% python3 -q
>>> import numpy as np
>>> np.set_printoptions(precision=1, suppress=True, linewidth=140, legacy="1.25")
>>> arr = np.load("dump.npy")
>>> arr
array([[-1.,  1.,  1.,  1.,  1.,  1.,  1.,  1.,  1.,  1.,  1.,  1.],
       [ 1., -1.,  1.,  1.,  1.,  1.,  1.,  1.,  1.,  1.,  1.,  1.],
       [ 1.,  1., -1.,  1.,  1.,  1.,  1.,  1.,  1.,  1.,  1.,  1.],
       [ 1.,  1.,  1., -1.,  1.,  1.,  1.,  1.,  1.,  1.,  1.,  1.],
       [ 1.,  1.,  1.,  1., -1.,  1.,  1.,  1.,  1.,  1.,  1.,  1.],
       [ 1.,  1.,  1.,  1.,  1., -1.,  1.,  1.,  1.,  1.,  1.,  1.],
       [ 1.,  1.,  1.,  1.,  1.,  1., -1.,  1.,  1.,  1.,  1.,  1.],
       [ 1.,  1.,  1.,  1.,  1.,  1.,  1., -1.,  1.,  1.,  1.,  1.],
       [ 1.,  1.,  1.,  1.,  1.,  1.,  1.,  1., -1.,  1.,  1.,  1.],
       [ 1.,  1.,  1.,  1.,  1.,  1.,  1.,  1.,  1., -1.,  1.,  1.],
       [ 1.,  1.,  1.,  1.,  1.,  1.,  1.,  1.,  1.,  1., -1.,  1.],
       [ 1.,  1.,  1.,  1.,  1.,  1.,  1.,  1.,  1.,  1.,  1., -1.]])
>>> # symmetric, so the eigenvalues are real
>>> w, V = np.linalg.eigh(arr)
>>> np.abs(V[:, -1])
array([0.3, 0.3, 0.3, 0.3, 0.3, 0.3, 0.3, 0.3, 0.3, 0.3, 0.3, 0.3])
>>> V @ np.diag(w) @ V.T
array([[-1.,  1.,  1.,  1.,  1.,  1.,  1.,  1.,  1.,  1.,  1.,  1.],
       [ 1., -1.,  1.,  1.,  1.,  1.,  1.,  1.,  1.,  1.,  1.,  1.],
       [ 1.,  1., -1.,  1.,  1.,  1.,  1.,  1.,  1.,  1.,  1.,  1.],
       [ 1.,  1.,  1., -1.,  1.,  1.,  1.,  1.,  1.,  1.,  1.,  1.],
       [ 1.,  1.,  1.,  1., -1.,  1.,  1.,  1.,  1.,  1.,  1.,  1.],
       [ 1.,  1.,  1.,  1.,  1., -1.,  1.,  1.,  1.,  1.,  1.,  1.],
       [ 1.,  1.,  1.,  1.,  1.,  1., -1.,  1.,  1.,  1.,  1.,  1.],
       [ 1.,  1.,  1.,  1.,  1.,  1.,  1., -1.,  1.,  1.,  1.,  1.],
       [ 1.,  1.,  1.,  1.,  1.,  1.,  1.,  1., -1.,  1.,  1.,  1.],
       [ 1.,  1.,  1.,  1.,  1.,  1.,  1.,  1.,  1., -1.,  1.,  1.],
       [ 1.,  1.,  1.,  1.,  1.,  1.,  1.,  1.,  1.,  1., -1.,  1.],
       [ 1.,  1.,  1.,  1.,  1.,  1.,  1.,  1.,  1.,  1.,  1., -1.]])
>>> np.linalg.eigvalsh(arr @ arr)
array([  4.,   4.,   4.,   4.,   4.,   4.,   4.,   4.,   4.,   4.,   4., 100.])
>>> round(w.sum(), 1), np.trace(arr)
(-12.0, -12.0)
